$ ipython --no-banner

In [1]: import numpy as np

In [2]: from numpy import linalg as LA

In [3]: np.set_printoptions(suppress=True, linewidth=100)

In [4]: data = np.load("x.npy")

In [5]: data
Out[5]: 
array([[ 0, -1, -3],
       [ 1,  3, -3],
       [ 3,  2,  3],
       [ 3, -2, -1],
       [ 0, -1, -3]])

In [6]: # rows 0 and 4 are equal

In [7]: proj = data @ LA.solve(data.T @ data, data.T)

In [8]: np.round(LA.eigvalsh(proj), 3) + 0
Out[8]: array([0., 0., 1., 1., 1.])

In [9]: proj.round(3)
Out[9]: 
array([[ 0.268,  0.146, -0.25 ,  0.201,  0.268],
       [ 0.146,  0.908,  0.158, -0.127,  0.146],
       [-0.25 ,  0.158,  0.73 ,  0.217, -0.25 ],
       [ 0.201, -0.127,  0.217,  0.825,  0.201],
       [ 0.268,  0.146, -0.25 ,  0.201,  0.268]])

In [10]: np.round((np.eye(5) - proj) @ data, 3) + 0
Out[10]: 
array([[0., 0., 0.],
       [0., 0., 0.],
       [0., 0., 0.],
       [0., 0., 0.],
       [0., 0., 0.]])

In [11]: LA.matrix_rank(np.eye(5) - proj)
Out[11]: np.int64(2)

In [12]: np.round(np.diag(proj), 3)
Out[12]: array([0.268, 0.908, 0.73 , 0.825, 0.268])

In [13]: O, V = LA.qr(data[:, :2])[0], LA.qr(data[:, 2:])[0]

In [14]: sigma = LA.svd(O.T @ V, compute_uv=False)

In [15]: np.round(LA.norm(O @ O.T - V @ V.T, 2), 3)
Out[15]: np.float64(1.0)

In [16]: (sigma > 0.9).sum()
Out[16]: np.int64(0)

In [17]: print(sigma.round(3))
[0.207]

In [18]: T = np.stack([data, 2 * data, data[::-1]])

In [19]: (T @ data.T).shape
Out[19]: (3, 5, 5)

In [20]: LA.matrix_rank(T.reshape(3, -1))
Out[20]: np.int64(2)

In [21]: T.shape
Out[21]: (3, 5, 3)

In [22]: np.einsum("bij,cij->bc", T, T)
Out[22]: 
array([[ 75, 150,  42],
       [150, 300,  84],
       [ 42,  84,  75]])

In [23]: O = data.astype(float).copy()

In [24]: for j in range(3):
    ...:     O[:, j] -= O[:, :j] @ (O[:, :j].T @ O[:, j])
    ...:     O[:, j] /= LA.norm(O[:, j])
    ...: 

In [25]: np.round(O.T @ O, 3) + 0
Out[25]: 
array([[1., 0., 0.],
       [0., 1., 0.],
       [0., 0., 1.]])

In [26]: print(np.round(O.T @ data, 3) + 0)
[[4.359 0.688 0.688]
 [0.    4.304 1.052]
 [0.    0.    5.952]]

In [27]: O.round(3)
Out[27]: 
array([[ 0.   , -0.232, -0.463],
       [ 0.229,  0.66 , -0.647],
       [ 0.688,  0.355,  0.362],
       [ 0.688, -0.575, -0.146],
       [ 0.   , -0.232, -0.463]])

In [28]: feats = np.loadtxt("case17.csv", delimiter=",")

In [29]: feats
Out[29]: 
array([[0., 0., 0.],
       [5., 5., 0.],
       [3., 1., 5.]])

In [30]: # triangular

In [31]: np.abs(np.diag(LA.qr(feats)[1])) > 1e-9
Out[31]: array([ True,  True, False])

In [32]: np.allclose(feats[:-1].T @ LA.lstsq(feats[:-1].T, feats[-1])[0], feats[-1])
Out[32]: False

In [33]: r = LA.matrix_rank(feats)

In [34]: r
Out[34]: np.int64(2)

In [35]: null = LA.svd(feats)[2][r:].T

In [36]: np.round(null[:, 0] / null[np.abs(null[:, 0]).round(6).argmax(), 0], 3)
Out[36]: array([ 1. , -1. , -0.4])

In [37]: null.shape
Out[37]: (3, 1)

In [38]: np.round(feats @ null, 3) + 0
Out[38]: 
array([[0.],
       [0.],
       [0.]])

In [39]: basis = np.array([[1.1, 0.8, -0.7]])

In [40]: rng = np.random.default_rng(4)

In [41]: F = np.array([[1],
    ...:     [2],
    ...:     [-2],
    ...:     [2],
    ...:     [1],
    ...:     [-1],
    ...:     [2],
    ...:     [0],
    ...:     [-2],
    ...:     [1],
    ...:     [-2],
    ...:     [-1],
    ...:     [0],
    ...:     [0],
    ...:     [2],
    ...:     [-2],
    ...:     [-1],
    ...:     [-2],
    ...:     [-2],
    ...:     [2],
    ...:     [1],
    ...:     [-2],
    ...:     [-1],
    ...:     [-1],
    ...:     [1]]) @ basis + 0.02 * rng.normal(size=(25, 3))

In [42]: F.round(3)
Out[42]: 
array([[ 1.087,  0.797, -0.667],
       [ 2.213,  1.567, -1.4  ],
       [-2.212, -1.597,  1.368],
       [ 2.205,  1.605, -1.368],
       [ 1.106,  0.81 , -0.73 ],
       [-1.055, -0.838,  0.722],
       [ 2.193,  1.582, -1.413],
       [-0.013,  0.008, -0.002],
       [-2.17 , -1.637,  1.4  ],
       [ 1.082,  0.816, -0.742],
       [-2.207, -1.596,  1.37 ],
       [-1.08 , -0.796,  0.72 ],
       [ 0.019, -0.02 , -0.016],
       [-0.004,  0.015,  0.017],
       [ 2.186,  1.588, -1.416],
       [-2.212, -1.605,  1.397],
       [-1.059, -0.81 ,  0.694],
       [-2.191, -1.619,  1.393],
       [-2.2  , -1.585,  1.374],
       [ 2.227,  1.593, -1.397],
       [ 1.117,  0.813, -0.679],
       [-2.197, -1.6  ,  1.406],
       [-1.12 , -0.776,  0.684],
       [-1.125, -0.759,  0.697],
       [ 1.076,  0.837, -0.707]])

In [43]: d = LA.norm(F[:, None] - F[None], axis=-1)

In [44]: LA.matrix_rank(d ** 2)
Out[44]: np.int64(5)

In [45]: print(d[15].round(6).argsort(kind="stable")[:4])
[15 21 17 10]

In [46]: print(np.unravel_index(d.round(6).argmax(), d.shape))
(np.int64(15), np.int64(19))

In [47]: J = np.load("mat.npy")

In [48]: J
Out[48]: 
array([[2., 0., 0.],
       [0., 3., 0.],
       [0., 0., 2.]])

In [49]: print(np.trace(J))
7.0

In [50]: J @ J
Out[50]: 
array([[4., 0., 0.],
       [0., 9., 0.],
       [0., 0., 4.]])

In [51]: np.round(LA.matrix_power(J, 2), 3)
Out[51]: 
array([[4., 0., 0.],
       [0., 9., 0.],
       [0., 0., 4.]])

In [52]: print((J - J.T) / 2)
[[0. 0. 0.]
 [0. 0. 0.]
 [0. 0. 0.]]

In [53]: (J + J.T) / 2
Out[53]: 
array([[2., 0., 0.],
       [0., 3., 0.],
       [0., 0., 2.]])

In [54]: M = np.loadtxt("m.csv", delimiter=",")

In [55]: M
Out[55]: 
array([[ 1., -1.],
       [ 1.,  0.],
       [ 1.,  1.]])

In [56]: proj = M @ LA.solve(M.T @ M, M.T)

In [57]: print(np.round((np.eye(3) - proj) @ M, 3) + 0)
[[0. 0.]
 [0. 0.]
 [0. 0.]]

In [58]: np.allclose(proj @ proj, proj)
Out[58]: True

In [59]: proj.round(3)
Out[59]: 
array([[ 0.833,  0.333, -0.167],
       [ 0.333,  0.333,  0.333],
       [-0.167,  0.333,  0.833]])

In [60]: np.round(LA.eigvalsh(proj), 3) + 0
Out[60]: array([0., 1., 1.])

In [61]: LA.matrix_rank(np.eye(3) - proj)
Out[61]: np.int64(1)

In [62]: M2 = M / np.sqrt((M ** 2).mean(axis=1, keepdims=True))

In [63]: LA.matrix_rank(M - M.mean(axis=1, keepdims=True))
Out[63]: np.int64(1)

In [64]: np.round(LA.norm(M2, axis=1), 3)
Out[64]: array([1.414, 1.414, 1.414])

In [65]: M2[2]
Out[65]: array([1., 1.])

In [66]: X = np.load("data.npy")

In [67]: print(X)
[[-3  0  3 -2]
 [-2 -3  0  3]
 [ 3 -2 -3  0]
 [ 0  3 -2 -3]]

In [68]: proj = np.triu(np.array([[3, 4, 3, 0], [1, 5, 2, 0], [2, 5, 5, 5], [3, 1, 5, 5]]), 1) + np.eye(4)

In [69]: M2 = proj @ X @ LA.inv(proj)

In [70]: LA.matrix_rank(M2)
Out[70]: np.int64(4)

In [71]: r0 = np.array([1, -2, 1, -2])

In [72]: M2 = X + np.outer(r0, np.eye(4)[2])

In [73]: LA.matrix_rank(LA.inv(M2) - LA.inv(X), tol=1e-8)
Out[73]: np.int64(1)

In [74]: LA.matrix_rank(M2 - X)
Out[74]: np.int64(1)

In [75]: round(LA.det(M2) / LA.det(X), 3), np.round(1 + LA.solve(X, r0)[2], 3)
Out[75]: (np.float64(2.0), np.float64(2.0))

In [76]: vec = np.array([1, 3, 0, 0])

In [77]: X * vec
Out[77]: 
array([[-3,  0,  0,  0],
       [-2, -9,  0,  0],
       [ 3, -6,  0,  0],
       [ 0,  9,  0,  0]])

In [78]: X @ np.ones(4)
Out[78]: array([-2., -2., -2., -2.])

In [79]: (X * vec).sum(axis=1)
Out[79]: array([ -3, -11,  -3,   9])

In [80]: print(np.sign((X @ vec).round(6)))
[-1 -1 -1  1]

In [81]: print((X @ vec).argmax())
3

In [82]: X @ vec
Out[82]: array([ -3, -11,  -3,   9])

In [83]: E = np.array([[0, 0, 0, 0, 1],
    ...:     [0, 0, 1, 0, 0],
    ...:     [0, 1, 0, 0, 0],
    ...:     [0, 0, 0, 1, 0],
    ...:     [1, 0, 0, 0, 0]])

In [84]: E.sum(axis=1)
Out[84]: array([1, 1, 1, 1, 1])

In [85]: p = np.eye(5)[0]

In [86]: for _ in range(4):
    ...:     p = p @ E
    ...:     print(p.round(3))
    ...: 
[0. 0. 0. 0. 1.]
[1. 0. 0. 0. 0.]
[0. 0. 0. 0. 1.]
[1. 0. 0. 0. 0.]

In [87]: z = rng.permutation(5)

In [88]: z
Out[88]: array([4, 2, 1, 0, 3])

In [89]: M2 = E[z][:, z]

In [90]: np.allclose(M2, E)
Out[90]: False

In [91]: np.round(np.sort(np.abs(LA.eigvals(M2))), 3)
Out[91]: array([1., 1., 1., 1., 1.])

In [92]: M2
Out[92]: 
array([[0, 0, 0, 1, 0],
       [0, 0, 1, 0, 0],
       [0, 1, 0, 0, 0],
       [1, 0, 0, 0, 0],
       [0, 0, 0, 0, 1]])

In [93]: np.round(np.sort(np.abs(LA.eigvals(E))), 3)
Out[93]: array([1., 1., 1., 1., 1.])

In [94]: np.round(LA.det(E), 3)
Out[94]: np.float64(1.0)

In [95]: np.trace(E)
Out[95]: np.int64(1)

In [96]: np.allclose(E, E.T)
Out[96]: True

In [97]: (E + E.T) / 2
Out[97]: 
array([[0., 0., 0., 0., 1.],
       [0., 0., 1., 0., 0.],
       [0., 1., 0., 0., 0.],
       [0., 0., 0., 1., 0.],
       [1., 0., 0., 0., 0.]])

In [98]: print(np.allclose(E @ E.T, E.T @ E))
True

In [99]: E @ E
Out[99]: 
array([[1, 0, 0, 0, 0],
       [0, 1, 0, 0, 0],
       [0, 0, 1, 0, 0],
       [0, 0, 0, 1, 0],
       [0, 0, 0, 0, 1]])

In [100]: r0 = np.array([5, -4, 3, 1, 4])

In [101]: M2 = E + np.outer(r0, np.eye(5)[4])

In [102]: LA.matrix_rank(LA.inv(M2) - LA.inv(E), tol=1e-8)
Out[102]: np.int64(1)

In [103]: M2
Out[103]: 
array([[ 0.,  0.,  0.,  0.,  6.],
       [ 0.,  0.,  1.,  0., -4.],
       [ 0.,  1.,  0.,  0.,  3.],
       [ 0.,  0.,  0.,  1.,  1.],
       [ 1.,  0.,  0.,  0.,  4.]])

In [104]: LA.matrix_rank(M2 - E)
Out[104]: np.int64(1)

In [105]: round(LA.det(M2) / LA.det(E), 3), round(1 + LA.solve(E, r0)[4], 3)
Out[105]: (np.float64(6.0), np.float64(6.0))

In [106]: K = np.load("dump.npy")

In [107]: K
Out[107]: 
array([[ 3, -1,  1,  5],
       [ 5,  0,  1,  1],
       [ 1,  3,  5,  1],
       [ 5, -3, -3,  3],
       [ 5,  3,  4,  5]])

In [108]: proj = K @ LA.solve(K.T @ K, K.T)

In [109]: np.round(proj @ K[:, 0], 3)
Out[109]: array([3., 5., 1., 5., 5.])

In [110]: np.round((np.eye(5) - proj) @ K, 3) + 0
Out[110]: 
array([[0., 0., 0., 0.],
       [0., 0., 0., 0.],
       [0., 0., 0., 0.],
       [0., 0., 0., 0.],
       [0., 0., 0., 0.]])

In [111]: M2 = np.array([[3, -4, -2], [3, -5, 3]])

In [112]: basis = np.kron(M2, K)

In [113]: basis.shape
Out[113]: (10, 12)
